>>> import numpy as np
>>> from numpy import linalg as LA
>>> np.set_printoptions(precision=2, suppress=True, linewidth=140, sign=" ")
>>> rd = lambda a: np.round(a, 2) + 0
>>> arr = np.array([[-3.0, 0.0, -1.0], [2.0, -2.0, 2.0], [2.0, 0.0, 0.0]])
>>> arr
array([[-3.,  0., -1.],
       [ 2., -2.,  2.],
       [ 2.,  0.,  0.]])
>>> w1 = np.array([[2, 1, -1, 2], [0, 2, 0, 0], [2, -2, 0, 0]])
>>> c = np.array([-2, -2, 2, 2])
>>> hid = np.maximum(arr @ w1 + c, 0)
>>> hid
array([[ 0.,  0.,  5.,  0.],
       [ 6.,  0.,  0.,  6.],
       [ 2.,  0.,  0.,  6.]])
>>> rd((hid > 0).mean(axis=0))
array([ 0.67,  0.  ,  0.33,  0.67])
>>> LA.matrix_rank(hid)
np.int64(3)
>>> Z = np.array([[-2, -7], [-1, -1], [-2, 8], [-3, -2]])
>>> hid @ Z
array([[-10.,  40.],
       [-30., -54.],
       [-22., -26.]])
>>> w1 @ Z
array([[ -9, -27],
       [ -2,  -2],
       [ -2, -12]])
>>> feats = np.loadtxt("block1.csv", delimiter=",")
>>> feats
array([[ 1., -1., -1.,  1.,  1., -1., -1.,  1.],
       [ 1., -1.,  1., -1., -1.,  1., -1.,  1.],
       [ 1., -1.,  1., -1.,  1., -1.,  1., -1.]])
>>> x0 = np.array([-1, -3, -2, -3, 2, -3, 3, -1])
>>> (feats * x0).sum(axis=1)
array([ 2., -6., 12.])
>>> np.sign((feats @ x0).round(6))
array([ 1., -1.,  1.])
>>> np.einsum("ij,j->i", feats, x0)
array([ 2., -6., 12.])
>>> np.unravel_index(np.abs(feats).argmax(), feats.shape)
(np.int64(0), np.int64(0))
>>> feats - feats[0]
array([[ 0.,  0.,  0.,  0.,  0.,  0.,  0.,  0.],
       [ 0.,  0.,  2., -2., -2.,  2.,  0.,  0.],
       [ 0.,  0.,  2., -2.,  0.,  0.,  2., -2.]])
>>> LA.matrix_rank(feats)
np.int64(3)
>>> feats.shape
(3, 8)
>>> rd(feats.mean(axis=0))
array([ 1.  , -1.  ,  0.33, -0.33,  0.33, -0.33, -0.33,  0.33])
>>> feats.sum(axis=1)
array([ 0.,  0.,  0.])
>>> feats[:, 8]
Traceback (most recent call last):
  File "<python-input-27>", line 1, in <module>
    feats[:, 8]
    ~~~~~^^^^^^
IndexError: index 8 is out of bounds for axis 1 with size 8
>>> np.count_nonzero(feats)
np.int64(24)
>>> rd(LA.norm(feats))
np.float64(4.9)
>>> E = np.array([[1, -2, 4], [1, -1, 1], [1, 0, 0]])
>>> (E - E.T) / 2
array([[ 0. , -1.5,  1.5],
       [ 1.5,  0. ,  0.5],
       [-1.5, -0.5,  0. ]])
>>> (E + E.T) / 2
array([[ 1. , -0.5,  2.5],
       [-0.5, -1. ,  0.5],
       [ 2.5,  0.5,  0. ]])
>>> rd(np.sort(np.abs(LA.eigvals(E))))
array([ 1.,  1.,  2.])
>>> rd(LA.det(2 * E)), rd(LA.det(E))
(np.float64(16.0), np.float64(2.0))
>>> rd(LA.det(E.T))
np.float64(2.0)
>>> rd(LA.eigvals(E))
array([ 2., -1., -1.])
>>> rd(np.poly(E))
array([ 1.,  0., -3., -2.])
>>> F = np.load("run14.npy")
>>> F
array([[ 2.,  3.,  3.,  0.],
       [ 1.,  1.,  2.,  0.],
       [ 1.,  1.,  1.,  0.],
       [ 0.,  0.,  0.,  1.]])
>>> (F - F.T) / 2
array([[ 0. ,  1. ,  1. ,  0. ],
       [-1. ,  0. ,  0.5,  0. ],
       [-1. , -0.5,  0. ,  0. ],
       [ 0. ,  0. ,  0. ,  0. ]])
>>> rd(LA.matrix_power(F, 2))
array([[ 10.,  12.,  15.,   0.],
       [  5.,   6.,   7.,   0.],
       [  4.,   5.,   6.,   0.],
       [  0.,   0.,   0.,   1.]])
>>> rd(LA.det(F))
np.float64(1.0)
>>> np.allclose(F, F.T)
False
>>> (F + F.T) / 2
array([[ 2. ,  2. ,  2. ,  0. ],
       [ 2. ,  1. ,  1.5,  0. ],
       [ 2. ,  1.5,  1. ,  0. ],
       [ 0. ,  0. ,  0. ,  1. ]])
>>> A = np.array([[1.17, -1.15, 0.86, 0.38],
...     [-1.15, -1.54, -0.51, -0.12],
...     [0.86, -0.51, -0.68, -0.01],
...     [0.38, -0.12, -0.01, -1.94]])
>>> def softmax(z):
...     e = np.exp(z - z.max(axis=-1, keepdims=True))
...     return e / e.sum(axis=-1, keepdims=True)
... 
>>> rd(softmax(A[2] + 4))
array([ 0.53,  0.13,  0.11,  0.22])
>>> softmax(A).sum(axis=1)
array([ 1.,  1.,  1.,  1.])
>>> rd(softmax(10 * A[2]))
array([ 1.,  0.,  0.,  0.])
>>> att = A @ A.T / np.sqrt(4)
>>> rd(softmax(att))
array([[ 0.63,  0.1 ,  0.17,  0.1 ],
       [ 0.09,  0.71,  0.1 ,  0.1 ],
       [ 0.27,  0.18,  0.34,  0.2 ],
       [ 0.09,  0.1 ,  0.12,  0.69]])
>>> T = np.stack([feats, -2 * feats, feats[::-1]])
>>> LA.matrix_rank(T)
array([ 3,  3,  3])
>>> A2 = np.array([[1, 1, -1], [-2, -1, -2]])
>>> Z = np.kron(A2, A)
>>> rd(LA.norm(Z, 2)), rd(LA.norm(A2, 2) * LA.norm(A, 2))
(np.float64(6.05), np.float64(6.05))
>>> LA.matrix_rank(Z)
np.int64(8)
>>> Z
array([[ 1.17, -1.15,  0.86,  0.38,  1.17, -1.15,  0.86,  0.38, -1.17,  1.15, -0.86, -0.38],
       [-1.15, -1.54, -0.51, -0.12, -1.15, -1.54, -0.51, -0.12,  1.15,  1.54,  0.51,  0.12],
       [ 0.86, -0.51, -0.68, -0.01,  0.86, -0.51, -0.68, -0.01, -0.86,  0.51,  0.68,  0.01],
       [ 0.38, -0.12, -0.01, -1.94,  0.38, -0.12, -0.01, -1.94, -0.38,  0.12,  0.01,  1.94],
       [-2.34,  2.3 , -1.72, -0.76, -1.17,  1.15, -0.86, -0.38, -2.34,  2.3 , -1.72, -0.76],
       [ 2.3 ,  3.08,  1.02,  0.24,  1.15,  1.54,  0.51,  0.12,  2.3 ,  3.08,  1.02,  0.24],
       [-1.72,  1.02,  1.36,  0.02, -0.86,  0.51,  0.68,  0.01, -1.72,  1.02,  1.36,  0.02],
       [-0.76,  0.24,  0.02,  3.88, -0.38,  0.12,  0.01,  1.94, -0.76,  0.24,  0.02,  3.88]])
>>> [round(float(LA.det(A[:i, :i])), 2) + 0 for i in range(1, 5)]
[1.17, -3.12, 3.97, -7.88]
>>> try:
...     LA.cholesky(A)
... except LA.LinAlgError as e:
...     print("failed:", e)
... 
failed: Matrix is not positive definite
>>> A2 = np.array([[-2, 3], [-3, 1], [-1, 0], [-1, 3]])
>>> LA.matrix_rank(A @ A2)
np.int64(2)
>>> rd(A @ A2)
array([[-0.13,  3.5 ],
       [ 7.55, -5.35],
       [ 0.5 ,  2.04],
       [ 1.55, -4.8 ]])
>>> LA.matrix_rank(np.vstack([A, A2.T]))
np.int64(4)
>>> np.vstack([A, A2.T]).shape
(6, 4)
>>> rd(np.einsum("ik,kj->ij", A, A2))
array([[-0.13,  3.5 ],
       [ 7.55, -5.35],
       [ 0.5 ,  2.04],
       [ 1.55, -4.8 ]])
>>> rd(np.einsum("ij->j", A))
array([ 1.26, -3.32, -0.34, -1.69])
>>> A2 @ A
Traceback (most recent call last):
  File "<python-input-68>", line 1, in <module>
    A2 @ A
    ~~~^~~
ValueError: matmul: Input operand 1 has a mismatch in its core dimension 0, with gufunc signature (n?,k),(k,m?)->(n?,m?) (size 4 is different from 2)
>>> rd(np.einsum("ij,ij->i", A, A))
array([ 3.58,  3.97,  1.46,  3.92])
>>> K = np.load("m.npy")
>>> K
array([[ 3.,  1.,  0.],
       [ 0.,  3.,  1.],
       [ 0.,  0.,  3.]])
>>> rng = np.random.default_rng(6)
>>> labels = rng.permutation(3)
>>> labels
array([ 0,  1,  2])
>>> A2 = K[labels][:, labels]
>>> np.trace(A2)
np.float64(9.0)
>>> M = np.loadtxt("case0.csv", delimiter=",")
>>> M
array([[-4.,  4.],
       [-5.,  5.]])
>>> # rows and columns are dependent
>>> U, sv, Vh = LA.svd(M)
>>> V = Vh[:(sv > 1e-8).sum()]
>>> x0 = M[0] + -2 * M[1] + rng.integers(2) * np.eye(2)[0]
>>> x0
array([ 7., -6.])
>>> np.allclose(V.T @ V @ x0, x0)
False
>>> rd(LA.norm(x0 - V.T @ V @ x0))
np.float64(0.71)
>>> rd(np.diag(V.T @ V))
array([ 0.5,  0.5])
>>> rd(V.T @ V)
array([[ 0.5, -0.5],
       [-0.5,  0.5]])
>>> r = LA.matrix_rank(M)
>>> r
np.int64(1)
>>> ns = LA.svd(M)[2][r:].T
>>> [int(LA.matrix_rank(M[:i])) for i in range(1, len(M) + 1)]
[1, 1]
>>> [int(LA.matrix_rank(np.delete(M, i, axis=0))) for i in range(2)]
[1, 1]
>>> [int(LA.matrix_rank(M[:, :j + 1])) for j in range(2)]
[1, 1]
>>> LA.matrix_rank(M.T @ M), LA.matrix_rank(M @ M.T)
(np.int64(1), np.int64(1))
>>> J = np.diag(3 * np.array([1, 2, 0])) + np.array([[0, 1, -2], [0, -3, 3], [-2, 1, -2]])
>>> J
array([[ 3,  1, -2],
       [ 0,  3,  3],
       [-2,  1, -2]])
>>> A2 = LA.inv(J)
>>> np.allclose(A2, J.T)
False
>>> rd(LA.slogdet(J)[0])
np.float64(-1.0)
>>> (np.abs(A2) > 1e-9).astype(int)
array([[ 1,  0,  1],
       [ 1,  1,  1],
       [ 1,  1,  1]])
>>> x0 = np.array([0, 1, 2])
>>> a = np.maximum(J @ x0, 0)
>>> np.maximum(J @ x0, 0) - np.maximum(-J @ x0, 0)
array([-3,  9, -3])
>>> rd(np.tanh(J @ x0))
array([-1.,  1., -1.])
>>> J.T @ a
array([  0,  27,  27])
>>> labels = rng.permutation(3)
>>> A2 = J[:, labels] * rng.choice([-1, 1], 3)
>>> A2
array([[ 2, -1,  3],
       [-3, -3,  0],
       [ 2, -1, -2]])
>>> U, _, Vh = LA.svd(J.T @ A2)
>>> rd(LA.lstsq(J, A2)[0])
array([[ 0.,  0.,  1.],
       [ 0., -1.,  0.],
       [-1.,  0.,  0.]])
>>> x0 = np.array([4, 3, 2])
>>> np.einsum("ij,j->i", J, x0)
array([11, 15, -9])
>>> (J @ x0).argmax()
np.int64(1)
>>> np.sign((J @ x0).round(6))
array([ 1,  1, -1])
>>> J * x0
array([[12,  3, -4],
       [ 0,  9,  6],
       [-8,  3, -4]])
>>> (J * x0).sum(axis=1)
array([11, 15, -9])
